In [1]: import numpy as np

In [2]: import numpy.linalg as la

In [3]: np.set_printoptions(suppress=True, linewidth=100)

In [4]: def rnd(a):
   ...:     return np.round(a, 4) + 0
   ...: 

In [5]: X = np.loadtxt("case1.csv", delimiter=",")

In [6]: print(X)
[[ -2.0757  18.0547  32.7574]
 [  6.5073   8.2322  14.6239]
 [  7.4469   2.528    0.5394]
 [  7.4116   2.5068   0.4721]
 [  5.6452   1.896   -1.4114]
 [  0.2185   0.1996  -0.2702]
 [  1.8204  -9.9091   8.0413]
 [ 11.464  -23.4314  13.4243]
 [ 17.3865 -30.5471  15.2563]
 [ 17.5492 -30.7368  15.2988]
 [ 40.9275 -56.3448  18.9701]
 [ 46.3332 -61.9802  19.3706]
 [ 55.4089 -71.2993  19.8021]]

In [7]: rng = np.random.default_rng(85)

In [8]: z = rng.permutation(3)

In [9]: Y = X[:, z] * rng.choice([-1, 1], 3)

In [10]: print(Y)
[[  2.0757  32.7574 -18.0547]
 [ -6.5073  14.6239  -8.2322]
 [ -7.4469   0.5394  -2.528 ]
 [ -7.4116   0.4721  -2.5068]
 [ -5.6452  -1.4114  -1.896 ]
 [ -0.2185  -0.2702  -0.1996]
 [ -1.8204   8.0413   9.9091]
 [-11.464   13.4243  23.4314]
 [-17.3865  15.2563  30.5471]
 [-17.5492  15.2988  30.7368]
 [-40.9275  18.9701  56.3448]
 [-46.3332  19.3706  61.9802]
 [-55.4089  19.8021  71.2993]]

In [11]: left, _, Vt = la.svd(X.T @ Y)

In [12]: print(rnd(la.lstsq(X, Y)[0]))
[[-1.  0.  0.]
 [ 0.  0. -1.]
 [ 0.  1.  0.]]

In [13]: basis = X[[1, 10]].astype(float)

In [14]: for _ in range(4):
    ...:     z = la.norm(X[:, None] - basis, axis=-1).argmin(axis=1)
    ...:     basis = np.array([X[z == j].mean(axis=0) for j in range(2)])
    ...: 

In [15]: print(z)
[0 0 0 0 0 0 0 0 1 1 1 1 1]

In [16]: print(np.bincount(z))
[8 5]

In [17]: print(np.abs(basis[1] - basis[0]).argmax())
1

In [18]: F = np.load("x.npy")

In [19]: print(F)
[[-2  4  2]
 [ 0  0  0]
 [-1  2  1]]

In [20]: print(rnd(F @ la.pinv(F) @ F))
[[-2.  4.  2.]
 [ 0.  0.  0.]
 [-1.  2.  1.]]

In [21]: print(rnd(np.trace(la.pinv(F) @ F)))
1.0

In [22]: print(np.unique(F.round(6), axis=0).shape)
(3, 3)

In [23]: print(la.lstsq(F[:-1].T, F[-1])[2])
1

In [24]: left, sigma, Vt = la.svd(F)

In [25]: vecs = Vt[:(sigma > 1e-8).sum()]

In [26]: x = F[1] + -3 * F[0] + rng.integers(2) * np.eye(3)[2]

In [27]: print(x)
[  6. -12.  -5.]

In [28]: print(np.allclose(vecs.T @ vecs @ x, x))
False

In [29]: print(rnd(la.norm(x - vecs.T @ vecs @ x)))
0.9129

In [30]: print(rnd(np.diag(vecs.T @ vecs)))
[0.1667 0.6667 0.1667]

In [31]: print([round(float(x), 4) for x in la.svd(F, compute_uv=False)[:3]])
[5.4772, 0.0, 0.0]

In [32]: print(la.cond(F) > 100)
True

In [33]: print(rnd(la.norm(F, 2) / la.norm(F)))
1.0

In [34]: print(np.argsort(-la.norm(F, axis=0).round(6), kind="stable")[:3])
[1 0 2]

In [35]: print(la.matrix_rank(F, rtol=0.1))
1

In [36]: Y = np.array([[4]])

In [37]: basis = np.array([[-6, -7, -2], [2, 9, -7], [-4, -1, -8]])

In [38]: A = np.block([[Y, np.zeros((1, 3))], [np.zeros((3, 1)), basis]])

In [39]: print(A)
[[ 4.  0.  0.  0.]
 [ 0. -6. -7. -2.]
 [ 0.  2.  9. -7.]
 [ 0. -4. -1. -8.]]

In [40]: # splits into 2 blocks

In [41]: print(A @ A)
[[ 16.   0.   0.   0.]
 [  0.  30. -19.  77.]
 [  0.  34.  74. -11.]
 [  0.  54.  27.  79.]]

In [42]: print((la.matrix_power((A != 0) + (A.T != 0) + np.eye(4), 4) > 0).astype(int))
[[1 0 0 0]
 [0 1 1 1]
 [0 1 1 1]
 [0 1 1 1]]

In [43]: print(rnd(np.sort(la.eigvals(A).real)))
[-11.2486  -1.1738   4.       7.4224]

In [44]: print(np.flatnonzero(la.matrix_power((A != 0) + (A.T != 0) + np.eye(4), 4)[0]))
[0]

In [45]: q = A.astype(float).copy()

In [46]: for j in range(4):
    ...:     q[:, j] -= q[:, :j] @ (q[:, :j].T @ q[:, j])
    ...:     q[:, j] /= la.norm(q[:, j])
    ...: 

In [47]: print(rnd(q.T @ q))
[[1. 0. 0. 0.]
 [0. 1. 0. 0.]
 [0. 0. 1. 0.]
 [0. 0. 0. 1.]]

In [48]: print(rnd(q))
[[ 1.      0.      0.      0.    ]
 [ 0.     -0.8018 -0.0188  0.5973]
 [ 0.      0.2673  0.8827  0.3865]
 [ 0.     -0.5345  0.4695 -0.7027]]

In [49]: x = np.array([-9, -7, -6, -4])

In [50]: y = A @ x

In [51]: c, lr = np.zeros(4), 1 / la.norm(A, 2) ** 2

In [52]: for i in range(4):
    ...:     c -= lr * A.T @ (A @ c - y)
    ...:     if i % 1 == 0: print(i, round(la.norm(A @ c - y), 4))
    ...: 
0 41.7288
1 30.6809
2 27.1761
3 24.6537

In [53]: print(rnd(la.cond(A)))
20.3163

In [54]: print(rnd(c))
[-2.8403 -6.2404 -6.4602 -4.3099]

In [55]: basis = 20 * np.array([[-2.0, 1.1, -0.4], [0.9, 0.7, -0.9], [-0.2, 0.8, 0.8]])

In [56]: z = rng.integers(0, 3, 29)

In [57]: K = basis[z] + rng.normal(size=(29, 3))

In [58]: print(rnd(K))
[[ 15.825   14.2078 -17.1754]
 [-41.4305  21.7774  -7.8444]
 [ -2.9388  15.5202  17.4493]
 [ 17.355   13.0341 -18.7586]
 [ -3.4238  16.1679  16.5034]
 [-40.7594  21.5991  -8.5938]
 [-39.9436  21.9982  -8.0186]
 [ 16.5675  12.8785 -17.3715]
 [ 18.2655  16.2439 -17.2146]
 [ 17.6708  13.9761 -17.8968]
 [-37.4561  22.3319  -9.8529]
 [ -3.2471  16.0156  16.3003]
 [ 17.5128  11.9787 -15.5779]
 [-39.2868  21.8887  -7.8026]
 [-40.655   22.6955  -8.2704]
 [-39.0871  21.0029  -6.5593]
 [ 20.7776  12.6104 -18.8626]
 [ -2.7594  15.3412  13.3287]
 [-41.5641  22.269   -6.0579]
 [-39.9974  21.4846  -8.023 ]
 [ -3.6667  15.3399  16.7497]
 [ 17.4821  13.1398 -20.2035]
 [ -3.1388  13.562   15.8509]
 [-40.3588  19.6907  -8.2672]
 [-39.0661  22.1827  -6.9926]
 [ -3.9672  19.2331  17.6273]
 [-39.7248  23.0033  -8.9798]
 [ 16.5526  13.6822 -18.3777]
 [-40.3604  22.0346  -8.2942]]

In [59]: gram = np.cov(K, rowvar=False)

In [60]: print(rnd(gram))
[[662.5286 -97.3578 -38.8567]
 [-97.3578  15.7219   2.2069]
 [-38.8567   2.2069 172.1795]]

In [61]: print(gram.shape)
(3, 3)

In [62]: print(np.argsort(-K.std(axis=0).round(6), kind="stable"))
[0 2 1]

In [63]: print(rnd(np.median(K, axis=0)))
[-3.6667 16.2439 -8.2672]

In [64]: print(np.argwhere(np.triu(np.abs(np.corrcoef(K.T)) > 0.8, 1)))
[[0 1]]

In [65]: print(rnd(la.eigvalsh(gram)[::-1]))
[679.8253 169.2911   1.3136]

In [66]: print(rnd(np.corrcoef(K[:, 2], K[:, 1])[0, 1]))
0.0424

In [67]: P = K @ la.solve(K.T @ K, K.T)

In [68]: print(la.matrix_rank(np.eye(29) - P))
26

In [69]: print(rnd(la.eigvalsh(P)))
[0. 0. 0. 0. 0. 0. 0. 0. 0. 0. 0. 0. 0. 0. 0. 0. 0. 0. 0. 0. 0. 0. 0. 0. 0. 0. 1. 1. 1.]

In [70]: print(rnd(np.trace(P)))
3.0

In [71]: print(np.allclose(P @ P, P))
True

In [72]: Y = A + rng.integers(-2, 3, (4, 3)) @ rng.integers(-2, 3, (3, 4))

In [73]: print(Y)
[[  1.   0.   2.  -1.]
 [  2.  -5.  -4.   2.]
 [ -3.   5.   4.  -3.]
 [ -2.  -6.  -3. -14.]]

In [74]: print(la.matrix_rank(Y - A, tol=1e-8))
3

In [75]: left, sigma, Vt = la.svd(Y, full_matrices=False)

In [76]: print(left.shape, sigma.shape, Vt.shape)
(4, 4) (4,) (4, 4)

In [77]: print(np.abs(left[:, 0]).round(6).argmax())
3

In [78]: print(rnd(left.T @ Y @ Vt.T))
[[15.6752  0.      0.      0.    ]
 [ 0.     10.4145  0.      0.    ]
 [ 0.      0.      2.1779  0.    ]
 [ 0.      0.      0.      0.2869]]

In [79]: print(rnd(left.T @ left))
[[1. 0. 0. 0.]
 [0. 1. 0. 0.]
 [0. 0. 1. 0.]
 [0. 0. 0. 1.]]

In [80]: feats = np.array([[25, 2, 1], [1, -45, 1], [1, 2, 22]])

In [81]: f = np.array([-4, -3, 4])

In [82]: Y = feats + np.outer(f, np.eye(3)[0])

In [83]: print(Y)
[[ 21.   2.   1.]
 [ -2. -45.   1.]
 [  5.   2.  22.]]

In [84]: print(la.matrix_rank(Y - feats))
1

In [85]: print(np.kron(np.eye(2, dtype=int), Y))
[[ 21.   2.   1.   0.   0.   0.]
 [ -2. -45.   1.  -0.  -0.   0.]
 [  5.   2.  22.   0.   0.   0.]
 [  0.   0.   0.  21.   2.   1.]
 [ -0.  -0.   0.  -2. -45.   1.]
 [  0.   0.   0.   5.   2.  22.]]

In [86]: print(rnd(la.det(Y.T)))
-20513.0

In [87]: print(np.einsum("ij,ji->", Y, Y))
2956.0

In [88]: print(rnd(la.eigvals(Y).sum().real))
-2.0
